% python3 -q
>>> import numpy as np
>>> np.set_printoptions(precision=2, suppress=True, linewidth=120)
>>> feats = np.loadtxt("arr.csv", delimiter=",")
>>> print(feats)
[[-0.74  0.4  -0.85  0.35  1.   -0.74 -1.   -1.    0.97]
 [ 0.15 -0.14 -0.7   0.09 -0.65  0.24  0.9   0.28  0.08]
 [-0.63  0.32  0.79 -0.35  0.35 -0.15 -0.9   0.21  0.2 ]
 [-0.99  0.79  0.74 -0.79 -0.08 -0.1  -0.99  0.29  0.96]
 [-0.18 -0.05 -0.48 -0.18 -0.92  0.44  0.98  0.87 -0.02]
 [-0.5   0.32  0.99 -0.62 -0.34  0.04 -0.42  0.98 -0.76]
 [-0.88  0.52  0.42 -0.26  0.93 -0.5  -1.   -0.94  0.87]
 [-0.99  0.62 -0.96 -0.56 -0.85  0.29 -0.36 -0.36  0.99]
 [ 0.68 -0.35 -0.23  0.09 -0.9   0.44  1.    0.92 -0.73]
 [-0.95  0.52 -0.85 -0.26  0.47 -0.2  -0.98 -0.93  0.97]
 [ 1.   -0.95 -0.76  0.99  1.   -0.74 -0.25 -1.   -1.  ]
 [-1.    0.82 -0.72 -0.94 -1.    0.82  0.99  1.    0.99]
 [ 0.86 -0.47 -0.96  0.67  0.58 -0.12  0.49 -0.95  0.  ]
 [-0.06  0.07  0.73 -0.18 -0.02 -0.01 -0.17  0.56 -0.36]
 [ 0.83 -0.35  0.73  0.18 -0.2   0.09  0.87  0.77 -0.89]
 [ 0.96 -0.35  1.    0.42  0.99 -0.67 -0.99 -0.6  -0.98]
 [ 0.87 -0.54 -0.93  0.49 -0.8   0.38  1.    0.27 -0.52]
 [-0.99  0.71 -0.88 -0.67 -0.77  0.21 -0.82 -0.24  0.99]
 [-0.76  0.48  0.93 -0.35  0.93 -0.51 -1.   -0.71  0.45]
 [ 0.54  0.08  1.   -0.09  0.97 -0.56 -1.   -0.02 -0.89]
 [ 0.62 -0.28 -0.87  0.49  0.56 -0.14 -0.05 -0.9   0.19]
 [ 0.99 -0.69 -0.3   0.87  1.   -0.66 -0.95 -1.   -0.88]
 [-0.92  0.5  -0.36 -0.35  0.43 -0.19 -0.98 -0.76  0.92]
 [-0.73  0.13 -0.91 -0.26 -0.96  0.5   0.98  0.71  0.75]
 [-1.    0.8   0.64 -0.94 -1.    0.72  0.94  1.    0.93]
 [ 1.   -0.79  0.42  0.87  0.99 -0.55 -0.42 -0.96 -0.98]
 [ 0.11  0.    0.13  0.09  0.52 -0.17 -0.67 -0.49  0.  ]
 [-0.46  0.23  0.89 -0.42 -0.35  0.07 -0.14  0.86 -0.34]
 [-0.73  0.34  0.68 -0.42 -0.19  0.01 -0.63  0.56  0.3 ]
 [ 0.82 -0.41 -0.13  0.26 -0.64  0.26  0.98  0.72 -0.79]
 [ 0.39 -0.12 -0.52  0.35  0.76 -0.26 -0.78 -0.89  0.19]]
>>> Xc = (feats - feats.mean(axis=0)) / feats.std(axis=0)
>>> print(np.argwhere(np.abs(Xc) > 2))
[[10  1]
 [11  5]]
>>> print(Xc.std(axis=0))
[1. 1. 1. 1. 1. 1. 1. 1. 1.]
>>> beta = np.linalg.lstsq(np.delete(Xc, 8, axis=1), Xc[:, 8])[0]
>>> print(beta)
[-0.61  0.96 -0.02  0.78  0.11  0.53  0.14 -0.4 ]
